% ipython --no-banner

In [1]: import numpy as np

In [2]: np.set_printoptions(precision=1, suppress=True, linewidth=100)

In [3]: M = np.load("layer1.npy")

In [4]: M
Out[4]: 
array([[6, 0, 4, 4, 3],
       [0, 6, 0, 4, 4],
       [4, 0, 6, 0, 4],
       [4, 4, 0, 6, 0],
       [3, 4, 4, 0, 6]])

In [5]: np.all(np.linalg.eigvalsh(M) > 0)
Out[5]: np.False_

In [6]: K = np.array([[1.2, 1.6], [1.6, -1.2]])

In [7]: O = K.astype(float).copy()

In [8]: for j in range(2):
   ...:     O[:, j] -= O[:, :j] @ (O[:, :j].T @ O[:, j])
   ...:     O[:, j] /= np.linalg.norm(O[:, j])
   ...: 

In [9]: np.round(O.T @ K, 1) + 0
Out[9]: 
array([[2., 0.],
       [0., 2.]])

In [10]: print(np.sort(np.abs(np.linalg.eigvals(K))))
[2. 2.]

In [11]: K.inv()
AttributeError: 'numpy.ndarray' object has no attribute 'inv'


In [12]: round(float(np.abs(np.linalg.eigvals(K)).max()), 1)
Out[12]: 2.0

In [13]: print(np.allclose(K @ K.T, K.T @ K))
True

In [14]: (K + K.T) / 2
Out[14]: 
array([[ 1.2,  1.6],
       [ 1.6, -1.2]])

In [15]: (K - K.T) / 2
Out[15]: 
array([[0., 0.],
       [0., 0.]])

In [16]: np.linalg.determinant(K)
AttributeError: module 'numpy.linalg' has no attribute 'determinant'


In [17]: np.round(np.linalg.matrix_power(K, 2), 1) + 0
Out[17]: 
array([[4., 0.],
       [0., 4.]])

In [18]: w, vecs = np.linalg.eigh(K)

In [19]: vec = np.array([-2, 2])

In [20]: vec @ K @ vec / (vec @ vec), w[0], w[-1]
Out[20]: (np.float64(-1.6), np.float64(-2.0), np.float64(2.0))

In [21]: vecs * np.maximum(w, 0) @ vecs.T
Out[21]: 
array([[1.6, 0.8],
       [0.8, 0.4]])

In [22]: vec = np.array([-2, -9])

In [23]: y = K @ vec

In [24]: y
Out[24]: array([-16.8,   7.6])

In [25]: np.linalg.solve(K, K[:, 1])
Out[25]: array([0., 1.])

In [26]: np.linalg.solve(K, y + K[:, 0])
Out[26]: array([-1., -9.])

In [27]: np.linalg.solve(K, y)
Out[27]: array([-2., -9.])

In [28]: np.linalg.solve(K, 2 * y)
Out[28]: array([ -4., -18.])

In [29]: arr = np.load("case17.npy")

In [30]: arr
Out[30]: 
array([[ 0, -7,  3, -5,  1],
       [ 0,  0, -2, -1,  4],
       [ 0,  0,  0,  8,  2],
       [ 0,  0,  0,  0,  2],
       [ 0,  0,  0,  0,  0]])

In [31]: # rank 4

In [32]: left, sig, vt = np.linalg.svd(arr)

In [33]: np.argmax(sig[:-1] / (sig[1:] + 1e-6)) + 1
Out[33]: np.int64(4)

In [34]: Y = left[:, :4] @ np.diag(sig[:4]) @ vt[:4]

In [35]: Y.round(1) + 0
Out[35]: 
array([[ 0., -7.,  3., -5.,  1.],
       [ 0.,  0., -2., -1.,  4.],
       [ 0.,  0.,  0.,  8.,  2.],
       [ 0.,  0.,  0.,  0.,  2.],
       [ 0.,  0.,  0.,  0.,  0.]])

In [36]: round(np.abs(arr - Y).max(), 1)
Out[36]: np.float64(0.0)

In [37]: np.round(np.linalg.norm(arr - Y) / np.linalg.norm(arr), 1)
Out[37]: np.float64(0.0)

In [38]: print(np.round(np.linalg.norm(arr - Y, 2), 1), sig[4])
0.0 0.0
